>>> import numpy as np
>>> import numpy.linalg as la
>>> np.set_printoptions(precision=3, suppress=True, linewidth=160, sign=" ")
>>> F = np.load("out3.npy")
>>> F
array([[  1,  -3,   9, -27],
       [  1,  -2,   4,  -8],
       [  1,  -1,   1,  -1],
       [  1,   0,   0,   0],
       [  1,   1,   1,   1],
       [  1,   2,   4,   8],
       [  1,   3,   9,  27]])
>>> M2 = np.c_[F[:, :3] @ np.array([[0, 1, 1], [3, 3, 2], [3, 3, 0]]), np.array([-7, 4, 9, 9, -6, -2, -5])]
>>> M2
array([[18, 19, -5, -7],
       [ 6,  7, -3,  4],
       [ 0,  1, -1,  9],
       [ 0,  1,  1,  9],
       [ 6,  7,  3, -6],
       [18, 19,  5, -2],
       [36, 37,  7, -5]])
>>> np.round(la.lstsq(F, M2[:, 0])[0], 3) + 0
array([ 0.,  3.,  3.,  0.])
>>> np.round(la.norm(M2 - F @ la.lstsq(F, M2)[0], axis=0), 3) + 0
array([ 0.   ,  0.   ,  0.   ,  7.501])
>>> la.matrix_rank(M2)
np.int64(4)
>>> W0 = np.load("arr.npy")
>>> W0
array([[-1.,  2.,  2.,  0.],
       [ 2.,  2.,  4.,  0.],
       [ 2.,  4.,  2.,  0.],
       [ 0.,  0.,  0., -2.]])
>>> # 2 groups of indices that never mix
>>> hat = np.triu(np.array([[1, 0, 1, 1], [9, 2, 4, 3], [3, 6, 7, 9], [7, 8, 8, 2]]), 1) + np.eye(4)
>>> M2 = hat @ W0 @ la.inv(hat)
>>> np.poly(M2)
array([  1.,  -1., -30., -76., -56.])
>>> np.trace(M2), np.trace(W0)
(np.float64(1.0), np.float64(1.0))
>>> hat @ W0 - W0 @ hat
array([[  2.,   4.,  -5., -25.],
       [  8.,  16.,  -2., -50.],
       [  0.,   0., -18., -50.],
       [  0.,   0.,   0.,   0.]])
>>> la.matrix_rank(M2)
np.int64(4)
>>> M2 = W0[0, 0] * W0[1:] - np.outer(W0[1:, 0], W0[0])
>>> M2
array([[ 0., -6., -8., -0.],
       [ 0., -8., -6., -0.],
       [ 0., -0., -0.,  2.]])
>>> la.matrix_rank(M2), la.matrix_rank(W0)
(np.int64(3), np.int64(4))
>>> W0[:, 0] / W0[0, 0]
array([ 1., -2., -2., -0.])
>>> rng = np.random.default_rng(34)
>>> M2 = W0 + rng.integers(-2, 3, (4, 1)) @ rng.integers(-2, 3, (1, 4))
>>> M2
array([[ 3.,  4.,  6., -2.],
       [ 6.,  4.,  8., -2.],
       [ 6.,  6.,  6., -2.],
       [-4., -2., -4.,  0.]])
>>> la.matrix_rank(M2 - W0, tol=1e-8)
np.int64(1)
>>> np.abs(M2 - W0).sum(axis=1)
array([ 12.,  12.,  12.,  12.])
>>> M2 - W0
array([[ 4.,  2.,  4., -2.],
       [ 4.,  2.,  4., -2.],
       [ 4.,  2.,  4., -2.],
       [-4., -2., -4.,  2.]])
>>> round(la.eigvalsh(W0).min(), 3)
np.float64(-2.0)
>>> feats = np.array([[-3, -2, 2, -3, 1, 1, 0, -2],
...     [-2, -3, 3, 2, 2, -1, 1, 0],
...     [1, 1, -1, -2, -3, 1, -1, 2],
...     [3, 1, -1, -2, -2, 0, 0, 2]])
>>> feats
array([[-3, -2,  2, -3,  1,  1,  0, -2],
       [-2, -3,  3,  2,  2, -1,  1,  0],
       [ 1,  1, -1, -2, -3,  1, -1,  2],
       [ 3,  1, -1, -2, -2,  0,  0,  2]])
>>> M2 = np.array([[0, -2, -2],
...     [0, -3, 1],
...     [-1, 3, -1],
...     [1, 0, 2],
...     [1, 1, -2],
...     [-3, -1, -2],
...     [3, 2, -3],
...     [3, 1, 2]])
>>> feats @ M2
array([[-13,  16, -12],
       [  7,  27,  -3],
       [ -4, -12,   7],
       [  3, -12,   0]])
>>> M2.T @ feats.T
array([[-13,   7,  -4,   3],
       [ 16,  27, -12, -12],
       [-12,  -3,   7,   0]])
>>> np.einsum("ik,kj->ji", feats, M2)
array([[-13,   7,  -4,   3],
       [ 16,  27, -12, -12],
       [-12,  -3,   7,   0]])
>>> np.einsum("ik,kj->ij", feats, M2)
array([[-13,  16, -12],
       [  7,  27,  -3],
       [ -4, -12,   7],
       [  3, -12,   0]])
>>> la.matrix_rank(feats @ M2)
np.int64(3)
>>> np.vstack([feats, M2.T]).shape
(7, 8)
>>> np.einsum("ij,ij->i", feats, feats)
array([ 32,  32,  22,  23])
>>> M2 @ feats
Traceback (most recent call last):
  File "<python-input-40>", line 1, in <module>
    M2 @ feats
    ~~~^~~~~~~
ValueError: matmul: Input operand 1 has a mismatch in its core dimension 0, with gufunc signature (n?,k),(k,m?)->(n?,m?) (size 4 is different from 3)
>>> r0, v = feats[3], feats[1]
>>> r0 @ v
np.int64(-20)
>>> r0 @ r0
np.int64(23)
>>> pr = (r0 @ v) / (r0 @ r0) * r0
>>> la.matrix_rank(np.outer(r0, v))
np.int64(1)
>>> np.round((v - pr) @ r0, 3)
np.float64(-0.0)
>>> np.outer(r0, v)
array([[-6, -9,  9,  6,  6, -3,  3,  0],
       [-2, -3,  3,  2,  2, -1,  1,  0],
       [ 2,  3, -3, -2, -2,  1, -1,  0],
       [ 4,  6, -6, -4, -4,  2, -2,  0],
       [ 4,  6, -6, -4, -4,  2, -2,  0],
       [ 0,  0,  0,  0,  0,  0,  0,  0],
       [ 0,  0,  0,  0,  0,  0,  0,  0],
       [-4, -6,  6,  4,  4, -2,  2,  0]])
>>> vec = np.array([-1, -1, -1, 0, 2, -1, 1, -1])
>>> a = np.maximum(feats @ vec, 0)
>>> np.maximum(feats @ vec, 0) - np.maximum(-feats @ vec, 0)
array([  6,   8, -11,  -9])
>>> def softmax(z):
...     e = np.exp(z - z.max(axis=-1, keepdims=True))
...     return e / e.sum(axis=-1, keepdims=True)
... 
>>> softmax(feats[0])
array([ 0.004,  0.01 ,  0.521,  0.004,  0.191,  0.191,  0.07 ,  0.01 ])
>>> softmax(feats[0] + 2)
array([ 0.004,  0.01 ,  0.521,  0.004,  0.191,  0.191,  0.07 ,  0.01 ])
>>> np.round(softmax(10 * feats[0]), 3) + 0
array([ 0.,  0.,  1.,  0.,  0.,  0.,  0.,  0.])
>>> S = feats @ feats.T / np.sqrt(8)
>>> softmax(S)[0] @ feats
array([-2.999, -2.001,  2.001, -2.994,  1.001,  0.998,  0.001, -1.998])
>>> np.round(softmax(S), 3) + 0
array([[ 0.999,  0.001,  0.   ,  0.   ],
       [ 0.001,  0.999,  0.   ,  0.   ],
       [ 0.   ,  0.   ,  0.743,  0.257],
       [ 0.   ,  0.   ,  0.196,  0.804]])
>>> np.round(softmax(S + np.triu(np.full(S.shape, -np.inf), 1)), 3) + 0
array([[ 1.   ,  0.   ,  0.   ,  0.   ],
       [ 0.001,  0.999,  0.   ,  0.   ],
       [ 0.   ,  0.   ,  1.   ,  0.   ],
       [ 0.   ,  0.   ,  0.196,  0.804]])
>>> cov = feats.T @ feats
>>> np.round(la.eigvalsh(cov)[::-1], 3) + 0
array([ 74.231,  23.959,   8.081,   2.73 ,   0.   ,   0.   ,   0.   ,   0.   ])
>>> la.svd(feats, compute_uv=False) ** 2
array([ 74.231,  23.959,   8.081,   2.73 ])
>>> la.matrix_rank(cov)
np.int64(4)
>>> arr = np.load("data.npy")
>>> arr
array([[  0,  15,  -6,   9,   0, -12,   9,  12, -15],
       [  0, -20,   8, -12,   0,  16, -12, -16,  20],
       [  0, -10,   4,  -6,   0,   8,  -6,  -8,  10],
       [  0, -25,  10, -15,   0,  20, -15, -20,  25],
       [  0, -15,   6,  -9,   0,  12,  -9, -12,  15],
       [  0,  15,  -6,   9,   0, -12,   9,  12, -15],
       [  0, -20,   8, -12,   0,  16, -12, -16,  20],
       [  0, -15,   6,  -9,   0,  12,  -9, -12,  15],
       [  0,  10,  -4,   6,   0,  -8,   6,   8, -10],
       [  0,  15,  -6,   9,   0, -12,   9,  12, -15]])
>>> M2 = np.array([[0, -2, 3],
...     [-3, 3, 1],
...     [0, -3, 1],
...     [-3, 0, 1],
...     [-3, 0, 3],
...     [0, 0, 2],
...     [2, -1, 3],
...     [-2, 3, -2],
...     [2, 0, 1]])
>>> arr @ M2
array([[-108,   90,  -18],
       [ 144, -120,   24],
       [  72,  -60,   12],
       [ 180, -150,   30],
       [ 108,  -90,   18],
       [-108,   90,  -18],
       [ 144, -120,   24],
       [ 108,  -90,   18],
       [ -72,   60,  -12],
       [-108,   90,  -18]])
>>> np.einsum("ik,kj->ij", arr, M2)
array([[-108,   90,  -18],
       [ 144, -120,   24],
       [  72,  -60,   12],
       [ 180, -150,   30],
       [ 108,  -90,   18],
       [-108,   90,  -18],
       [ 144, -120,   24],
       [ 108,  -90,   18],
       [ -72,   60,  -12],
       [-108,   90,  -18]])
>>> np.einsum("ij,ij->i", arr, arr)
array([  936,  1664,   416,  2600,   936,   936,  1664,   936,   416,   936])
>>> np.einsum("ij->j", arr)
array([  0, -50,  20, -30,   0,  40, -30, -40,  50])
>>> la.matrix_rank(arr @ M2)
np.int64(1)
>>> Uu, sigma, VT = la.svd(arr)
>>> sigma.round(3) + 0
array([ 106.958,    0.   ,    0.   ,    0.   ,    0.   ,    0.   ,    0.   ,    0.   ,    0.   ])
>>> np.argmax(sigma[:-1] / (sigma[1:] + 1e-6)) + 1
np.int64(1)
>>> M2 = Uu[:, :1] @ np.diag(sigma[:1]) @ VT[:1]
>>> round(float(np.abs(arr - M2).max()), 3)
0.0
>>> round(float(la.norm(arr - M2) / la.norm(arr)), 3)
0.0
>>> K = np.loadtxt("run0.csv", delimiter=",")
>>> K
array([[-0.188,  0.314, -0.233, -0.181,  0.508,  0.722],
       [-0.15 , -0.143, -0.05 , -0.522, -0.729,  0.389],
       [ 0.903,  0.105, -0.389, -0.043, -0.088,  0.115],
       [ 0.15 , -0.495,  0.134, -0.69 ,  0.449, -0.191],
       [-0.263,  0.416, -0.609, -0.342, -0.018, -0.519],
       [ 0.188,  0.672,  0.635, -0.317, -0.037, -0.092]])
>>> r0 = np.array([-1, -1, -2, 1, -1, -1])
>>> M2 = K + np.outer(r0, np.eye(6)[5])
>>> np.round(la.det(M2) / la.det(K), 3), round(1 + la.solve(K, r0)[5], 3)
(np.float64(0.078), np.float64(0.078))
>>> M2
array([[-0.188,  0.314, -0.233, -0.181,  0.508, -0.278],
       [-0.15 , -0.143, -0.05 , -0.522, -0.729, -0.611],
       [ 0.903,  0.105, -0.389, -0.043, -0.088, -1.885],
       [ 0.15 , -0.495,  0.134, -0.69 ,  0.449,  0.809],
       [-0.263,  0.416, -0.609, -0.342, -0.018, -1.519],
       [ 0.188,  0.672,  0.635, -0.317, -0.037, -1.092]])
>>> la.matrix_rank(la.inv(M2) - la.inv(K), tol=1e-8)
np.int64(1)
>>> A = np.array([[4, -5, -4, 4, 4, 1, -3, 3],
...     [5, 2, 1, -1, -3, 4, -4, -2],
...     [-1, 4, -3, -3, 4, 5, -5, -4],
...     [-3, -4, 2, 0, 0, -3, 4, -3],
...     [2, 5, 3, 0, -2, 5, 5, 0],
...     [-3, -5, 0, 3, -4, 0, 0, 3],
...     [-11, -11, -7, 7, 13, -11, 9, 9]])
>>> rank = la.matrix_rank(A)
>>> rank
np.int64(6)
>>> ns = la.svd(A)[2][rank:].T
>>> np.round(A @ ns, 3) + 0
array([[ 0.,  0.],
       [ 0.,  0.],
       [ 0.,  0.],
       [ 0.,  0.],
       [ 0.,  0.],
       [ 0.,  0.],
       [ 0.,  0.]])
>>> [int(la.matrix_rank(A[:i])) for i in range(1, len(A) + 1)]
[1, 2, 3, 4, 5, 6, 6]
>>> Uu, sigma, VT = la.svd(A)
>>> evecs = VT[:(sigma > 1e-8).sum()]
>>> vec = A[2] + -1 * A[6] + rng.integers(2) * np.eye(8)[1]
>>> vec
array([ 10.,  15.,   4., -10.,  -9.,  16., -14., -13.])
>>> np.allclose(evecs.T @ evecs @ vec, vec)
True
>>> round(la.norm(vec - evecs.T @ evecs @ vec), 3)
np.float64(0.0)
